>>> import numpy as np
>>> from numpy import linalg as LA
>>> np.set_printoptions(precision=2, suppress=True, linewidth=140)
>>> r0 = np.array([0, 0, 4, 5])
>>> v = np.array([3, 3, -1])
>>> X = r0[:, None] + v[None, :]
>>> X
array([[ 3,  3, -1],
       [ 3,  3, -1],
       [ 7,  7,  3],
       [ 8,  8,  4]])
>>> # rows 0 and 1 are equal
>>> A2 = np.array([[7, 7], [3, 4]])
>>> C = np.kron(A2, X)
>>> np.round(LA.norm(C, 2), 2), np.round(LA.norm(A2, 2) * LA.norm(X, 2), 2)
(np.float64(185.11), np.float64(185.11))
>>> LA.matrix_rank(C)
np.int64(4)
>>> C
array([[21, 21, -7, 21, 21, -7],
       [21, 21, -7, 21, 21, -7],
       [49, 49, 21, 49, 49, 21],
       [56, 56, 28, 56, 56, 28],
       [ 9,  9, -3, 12, 12, -4],
       [ 9,  9, -3, 12, 12, -4],
       [21, 21,  9, 28, 28, 12],
       [24, 24, 12, 32, 32, 16]])
>>> left, sigma, VT = LA.svd(X)
>>> V = VT[:(sigma > 1e-8).sum()]
>>> rng = np.random.default_rng(69)
>>> x = X[2] + -1 * X[1] + rng.integers(2) * np.eye(3)[0]
>>> x
array([4., 4., 4.])
>>> np.round(V.T @ V, 2) + 0
array([[0.5, 0.5, 0. ],
       [0.5, 0.5, 0. ],
       [0. , 0. , 1. ]])
>>> np.round(LA.norm(x - V.T @ V @ x), 2)
np.float64(0.0)
>>> np.diag(V.T @ V)
array([0.5, 0.5, 1. ])
>>> np.allclose(V.T @ V @ x, x)
True
>>> np.round(LA.norm(X, 2) / LA.norm(X), 2)
np.float64(0.98)
>>> K = np.loadtxt("arr.csv", delimiter=",")
>>> K
array([[ 0.91,  0.23, -0.17],
       [ 0.23,  0.4 ,  0.43],
       [-0.17,  0.43,  0.69]])
>>> r = LA.matrix_rank(K)
>>> r
np.int64(2)
>>> null = LA.svd(K)[2][r:].T
>>> null.shape
(3, 1)
>>> np.allclose(K @ null, 0)
True
>>> null[:, 0] / null[np.abs(null[:, 0]).round(6).argmax(), 0]
array([-0.39,  1.  , -0.71])
>>> [int(LA.matrix_rank(K[:i])) for i in range(1, len(K) + 1)]
[1, 2, 2]
>>> mat = np.load("w.npy")
>>> mat
array([[-14,   3,  -1,  -4],
       [ -3,   1,  -3,   1],
       [  1,   0, -10,  -1],
       [  3,  -5,  -1,  -8]])
>>> blk = np.stack([mat, 3 * mat, mat[::-1]])
>>> LA.matrix_rank(blk)
array([4, 4, 4])
>>> blk.shape
(3, 4, 4)
>>> LA.norm(blk, axis=(1, 2))
array([21.05, 63.14, 21.05])
>>> np.einsum("bij,cij->bc", blk, blk)
array([[ 443, 1329,    4],
       [1329, 3987,   12],
       [   4,   12,  443]])
>>> P = np.triu(np.array([[1, -1, 1, 2], [2, -1, 1, 0], [-1, -1, 0, 1], [1, -1, 1, 2]]), 1) + np.eye(4)
>>> A2 = P @ mat @ LA.inv(P)
>>> np.poly(A2)
array([   1.,   31.,  326., 1240., 1002.])
>>> A2
array([[ -4., -12.,   6., -20.],
       [ -2.,  -1., -10.,  14.],
       [  4.,  -1., -14.,  -3.],
       [  3.,  -2.,  -2., -12.]])
>>> LA.matrix_rank(A2)
np.int64(4)
>>> np.trace(A2), np.trace(mat)
(np.float64(-31.0), np.int64(-31))
>>> round(LA.det(A2), 2)
np.float64(1002.0)
>>> P @ mat - mat @ P
array([[ 10., -25.,   2.,  11.],
       [  1.,  -3.,  -8.,   8.],
       [  3.,  -4.,  -2.,   0.],
       [  0.,   3.,   2.,  -5.]])
>>> round(np.log10(LA.cond(A2)))
2
>>> np.argsort(-LA.norm(A2, axis=0).round(6), kind="stable")[:3]
array([3, 2, 1])
>>> LA.matrix_rank(A2, rtol=0.1)
np.int64(3)
>>> mat[3] @ mat[1]
np.int64(-19)
>>> round(float(LA.norm(mat) ** 2 / LA.norm(mat, 2) ** 2), 2)
1.87
>>> LA.norm(mat, axis=0)
array([14.66,  5.92, 10.54,  9.06])
>>> round(LA.norm(mat[3], 1), 2), np.round(LA.norm(mat[3], np.inf), 2)
(np.float64(17.0), np.float64(8.0))
>>> round(LA.norm(mat[3] - mat[1]), 2)
np.float64(12.53)
>>> LA.norm(mat, axis=1).argmax()
np.int64(0)
>>> feats = np.loadtxt("dump.csv", delimiter=",")
>>> feats
array([[2., 0., 0.],
       [0., 1., 0.],
       [2., 0., 1.]])
>>> LA.eigvals(feats)
array([1., 2., 1.])
>>> x = np.array([-2, 0, 2])
>>> rhs = feats @ x
>>> coef, lr = np.zeros(3), 1 / LA.norm(feats, 2) ** 2
>>> for i in range(15):
...     coef -= lr * feats.T @ (feats @ coef - rhs)
...     if i % 5 == 0: print(i, round(LA.norm(feats @ coef - rhs), 2))
... 
0 1.58
5 1.19
10 0.9
>>> coef
array([-1.73,  0.  ,  0.99])
>>> data = np.load("x.npy")
>>> data
array([[ 3,  2,  1],
       [-3, -1, -3],
       [-6, -1, -8]])
>>> # null space of dimension 1
>>> round(LA.norm(data[2], 1), 2), np.round(LA.norm(data[2], np.inf), 2)
(np.float64(15.0), np.float64(8.0))
>>> np.round(LA.norm(data, 1), 2), round(float(LA.norm(data, np.inf)), 2)
(np.float64(12.0), 15.0)
>>> data[2] @ data[0]
np.int64(-28)
>>> LA.norm(data, axis=0)
array([7.35, 2.45, 8.6 ])
